% ipython --no-banner

In [1]: import numpy as np

In [2]: np.set_printoptions(suppress=True, linewidth=160)

In [3]: mat = np.loadtxt("arr.csv", delimiter=",")

In [4]: mat
Out[4]: 
array([[-22.  , -17.37,  -4.86,   5.32,   2.65,  -1.8 ,   1.6 ],
       [ -8.19,  -4.22,  14.5 ,  -9.6 ,   4.25,  -9.57,   0.05],
       [  4.59,   4.8 ,  13.38,  -7.8 ,   0.15,  -5.87,  -1.27],
       [-12.68,   4.3 , -20.06,  14.67,  -4.82,   6.91,   1.28],
       [  5.39,   7.83,  13.08,   1.91,  -7.53,  -4.52,  -2.71],
       [ 11.09,   2.24,  24.74, -12.58,   0.68,  -9.51,  -2.43],
       [-19.26, -19.47,  -4.15,  -2.99,   8.74,  -2.45,   2.66],
       [-12.8 , -14.23,   3.56, -18.01,  16.34,  -6.13,   3.55],
       [ 10.37,  15.95, -11.62,   8.96,  -7.11,   8.2 ,  -0.55],
       [ -2.34,  -2.48,  -4.53, -23.79,  20.15,  -1.44,   5.02],
       [-13.66, -14.36,   2.45,   4.63,  -0.28,  -3.47,  -0.01],
       [ -3.  ,  -5.64, -14.95,  -4.19,   9.31,   5.79,   3.27],
       [ 12.24,   1.66,  11.09,  -5.32,  -0.93,  -2.37,  -1.93],
       [ 15.19,  12.01,   0.54, -17.09,   9.35,   0.83,   1.79],
       [ -0.47, -14.08,  22.85,  -9.08,   2.51, -10.42,  -2.01],
       [ -2.18,  -1.34,   8.24,   9.03,  -9.04,  -3.13,  -2.88],
       [ 17.93,   7.61,  16.7 , -11.17,   0.36,  -4.46,  -2.26],
       [ -4.  ,   4.37, -17.36,   6.88,  -0.15,   7.33,   1.74],
       [ 12.39,  17.6 , -17.13,   1.83,  -0.37,   9.99,   1.31],
       [ 14.23,  13.17,  -8.49,   4.25,  -4.13,   7.37,  -0.66],
       [  0.62,   6.45,  -4.51, -11.28,   8.5 ,   0.45,   2.55],
       [-11.54,  -9.89,   2.4 ,  26.34, -17.85,  -0.25,  -3.95],
       [-27.23, -27.95,   3.98,  -4.2 ,   9.45,  -7.57,   2.43],
       [  0.73,  -1.6 ,  17.07,  21.6 , -21.2 ,  -4.62,  -6.33],
       [-13.39,  -8.38,  -5.85,   7.28,  -1.17,   0.47,   0.72],
       [  7.34,  -6.59,  23.33, -22.33,  10.32, -10.59,  -0.11],
       [  0.68,   9.1 ,  -9.11,   9.4 ,  -6.18,   4.6 ,  -0.19],
       [  2.23,  -2.39,   9.49,  25.6 , -22.07,  -0.4 ,  -6.04],
       [ 23.61,  21.58, -12.09,   7.16,  -8.07,  11.21,  -1.34],
       [ 11.69,  12.64,  16.47, -11.96,   0.41,  -6.54,  -1.29],
       [ -3.37,   8.7 , -20.72,  11.83,  -3.9 ,   9.33,   1.52],
       [-15.  , -19.02, -15.6 ,   0.92,   8.95,   4.42,   3.45],
       [  3.5 ,  11.85,  -7.84,  -1.04,   0.7 ,   3.52,   1.15],
       [  0.9 ,  -9.4 ,   4.54, -13.13,  10.18,  -2.74,   1.28]])

In [5]: d = np.linalg.norm(mat[:, None] - mat[None], axis=-1)

In [6]: np.flatnonzero(d[29] < d.mean() / 2)
Out[6]: array([ 2,  5, 12, 16, 29])

In [7]: (d + 1e9 * np.eye(34)).round(6).argmin(axis=1)
Out[7]: array([ 6, 14, 12, 30,  2, 16,  0, 33, 19, 33, 24, 17,  2, 20,  1,  4, 29, 30, 19,  8, 32, 27,  6, 27, 10,  5,  8, 23, 19, 16, 17,  6, 26,  7])

In [8]: d.mean(axis=1).argmax()
Out[8]: np.int64(22)

In [9]: d[29].round(6).argsort(kind="stable")[:4]
Out[9]: array([29, 16,  2,  5])

In [10]: d.shape
Out[10]: (34, 34)

In [11]: np.linalg.matrix_rank(d ** 2)
Out[11]: np.int64(9)

In [12]: C = mat[[12, 3]].astype(float)

In [13]: for _ in range(3):
    ...:     z = np.linalg.norm(mat[:, None] - C, axis=-1).argmin(axis=1)
    ...:     C = np.array([mat[z == j].mean(axis=0) for j in range(2)])
    ...: 

In [14]: z
Out[14]: array([1, 0, 0, 1, 0, 0, 1, 0, 1, 0, 1, 1, 0, 0, 0, 1, 0, 1, 1, 0, 0, 1, 1, 1, 1, 0, 1, 1, 0, 0, 1, 1, 0, 0])

In [15]: np.abs(C[1] - C[0]).argmax()
Out[15]: np.int64(3)

In [16]: Uu, sigma, Vt = np.linalg.svd(mat)

In [17]: sigma.round(2)
Out[17]: array([101.08,  94.11,  77.77,  20.44,   0.69,   0.58,   0.51])

In [18]: np.argmax(sigma[:-1] / (sigma[1:] + 1e-6)) + 1
Out[18]: np.int64(4)

In [19]: B = Uu[:, :4] @ np.diag(sigma[:4]) @ Vt[:4]

In [20]: print(round(float(np.linalg.norm(mat - B, 2)), 2), round(sigma[4], 2))
0.69 0.69

In [21]: round(float(np.abs(mat - B).max()), 2)
Out[21]: 0.26

In [22]: np.linalg.matrix_rank(B)
Out[22]: np.int64(4)

In [23]: Xc = mat - mat.mean(axis=0)

In [24]: Uu, sigma, Vt = np.linalg.svd(Xc, full_matrices=False)

In [25]: np.searchsorted(np.cumsum(sigma ** 2) / (sigma ** 2).sum(), 0.9) + 1
Out[25]: np.int64(3)

In [26]: print(np.round(Xc.mean(axis=0), 2) + 0)
[0. 0. 0. 0. 0. 0. 0.]

In [27]: np.round((sigma ** 2).sum() ** 2 / (sigma ** 4).sum(), 2)
Out[27]: np.float64(2.97)

In [28]: np.abs(Uu[:, 0]).argmax()
Out[28]: np.int64(28)

In [29]: K = np.load("x.npy")

In [30]: print(K)
[[ 2  0  0  1  0  0]
 [-1 -3  1  3 -2 -1]
 [ 2 -2 -2 -1  1 -2]
 [ 2 -2 -3  0 -1  2]
 [-3  0 -2  3 -3 -3]
 [-3 -2  1  1  1  2]
 [ 1 -2  3  0  1 -3]
 [ 2 -2 -2 -1  1 -2]]

In [31]: blk = np.stack([K, 4 * K, K[::-1]])

In [32]: np.einsum("bij,cij->bc", blk, blk)
Out[32]: 
array([[ 172,  688,    2],
       [ 688, 2752,    8],
       [   2,    8,  172]])

In [33]: print((blk @ K.T).shape)
(3, 8, 8)

In [34]: np.linalg.matrix_rank(blk)
Out[34]: array([6, 6, 6])

In [35]: np.round(np.linalg.svd(K, compute_uv=False), 2)
Out[35]: array([7.58, 6.83, 5.83, 4.78, 3.15, 1.1 ])

In [36]: print(K.shape)
(8, 6)

In [37]: np.round(K.mean(axis=0), 2)
Out[37]: array([ 0.25, -1.62, -0.5 ,  0.75, -0.25, -0.88])

In [38]: print(K.sum(axis=1))
[ 3 -3 -4 -2 -8  0  0 -4]

In [39]: np.abs(K).max()
Out[39]: np.int64(3)

In [40]: arr = np.load("sample14.npy")

In [41]: arr
Out[41]: 
array([[0., 0., 0., 0., 3., 2.],
       [0., 0., 0., 3., 1., 4.],
       [0., 0., 0., 6., 7., 4.],
       [0., 3., 6., 0., 0., 0.],
       [3., 1., 7., 0., 0., 0.],
       [2., 4., 4., 0., 0., 0.]])

In [42]: arr.sum(axis=0)
Out[42]: array([ 5.,  8., 17.,  9., 11., 10.])

In [43]: arr.shape
Out[43]: (6, 6)

In [44]: np.unravel_index(np.abs(arr).argmax(), arr.shape)
Out[44]: (np.int64(2), np.int64(4))

In [45]: print(arr - arr[0])
[[ 0.  0.  0.  0.  0.  0.]
 [ 0.  0.  0.  3. -2.  2.]
 [ 0.  0.  0.  6.  4.  2.]
 [ 0.  3.  6.  0. -3. -2.]
 [ 3.  1.  7.  0. -3. -2.]
 [ 2.  4.  4.  0. -3. -2.]]

In [46]: np.round(np.linalg.svd(arr, compute_uv=False), 2)
Out[46]: array([11.29, 11.29,  2.93,  2.93,  2.  ,  2.  ])

In [47]: np.count_nonzero(arr)
Out[47]: np.int64(16)

In [48]: E = np.load("dump.npy")

In [49]: E
Out[49]: 
array([[ 0.,  1.,  0.,  1.,  0.,  0.,  0.,  0.,  0.,  0.],
       [ 0.,  3.,  2.,  1.,  0.,  0.,  0.,  0.,  0.,  0.],
       [ 3.,  3.,  3.,  3.,  0.,  0.,  0.,  0.,  0.,  0.],
       [ 2.,  1.,  1.,  3.,  0.,  0.,  0.,  0.,  0.,  0.],
       [ 0.,  0.,  0.,  0.,  1.,  3., -1., -3.,  2.,  3.],
       [ 0.,  0.,  0.,  0.,  1., -3., -3.,  1.,  3., -3.],
       [ 0.,  0.,  0.,  0.,  3., -1.,  0.,  1.,  2., -2.],
       [ 0.,  0.,  0.,  0., -2.,  0., -1.,  2.,  1., -2.],
       [ 0.,  0.,  0.,  0.,  2.,  1., -3.,  0.,  2.,  3.],
       [ 0.,  0.,  0.,  0.,  3.,  2., -3.,  0.,  1.,  2.]])

In [50]: (np.linalg.matrix_power((E != 0) + (E.T != 0) + np.eye(10), 10) > 0).astype(int)
Out[50]: 
array([[1, 1, 1, 1, 0, 0, 0, 0, 0, 0],
       [1, 1, 1, 1, 0, 0, 0, 0, 0, 0],
       [1, 1, 1, 1, 0, 0, 0, 0, 0, 0],
       [1, 1, 1, 1, 0, 0, 0, 0, 0, 0],
       [0, 0, 0, 0, 1, 1, 1, 1, 1, 1],
       [0, 0, 0, 0, 1, 1, 1, 1, 1, 1],
       [0, 0, 0, 0, 1, 1, 1, 1, 1, 1],
       [0, 0, 0, 0, 1, 1, 1, 1, 1, 1],
       [0, 0, 0, 0, 1, 1, 1, 1, 1, 1],
       [0, 0, 0, 0, 1, 1, 1, 1, 1, 1]])

In [51]: E @ E
Out[51]: 
array([[  2.,   4.,   3.,   4.,   0.,   0.,   0.,   0.,   0.,   0.],
       [  8.,  16.,  13.,  12.,   0.,   0.,   0.,   0.,   0.,   0.],
       [ 15.,  24.,  18.,  24.,   0.,   0.,   0.,   0.,   0.,   0.],
       [  9.,  11.,   8.,  15.,   0.,   0.,   0.,   0.,   0.,   0.],
       [  0.,   0.,   0.,   0.,  20.,   3., -22.,  -7.,  13.,  14.],
       [  0.,   0.,   0.,   0., -16.,  12.,   7.,  -7.,  -9.,  19.],
       [  0.,   0.,   0.,   0.,  -2.,  10.,  -1.,  -8.,   6.,  12.],
       [  0.,   0.,   0.,   0., -13.,  -8.,   3.,   9.,  -4.,  -9.],
       [  0.,   0.,   0.,   0.,   7.,  14., -20.,  -8.,   8.,  21.],
       [  0.,   0.,   0.,   0.,   4.,  11., -18., -10.,  10.,  16.]])

In [52]: np.round(np.sort(np.linalg.eigvals(E).real), 2)
Out[52]: array([-5.15, -0.97, -0.97,  0.04,  0.04,  2.  ,  2.69,  2.69,  5.7 ,  6.92])
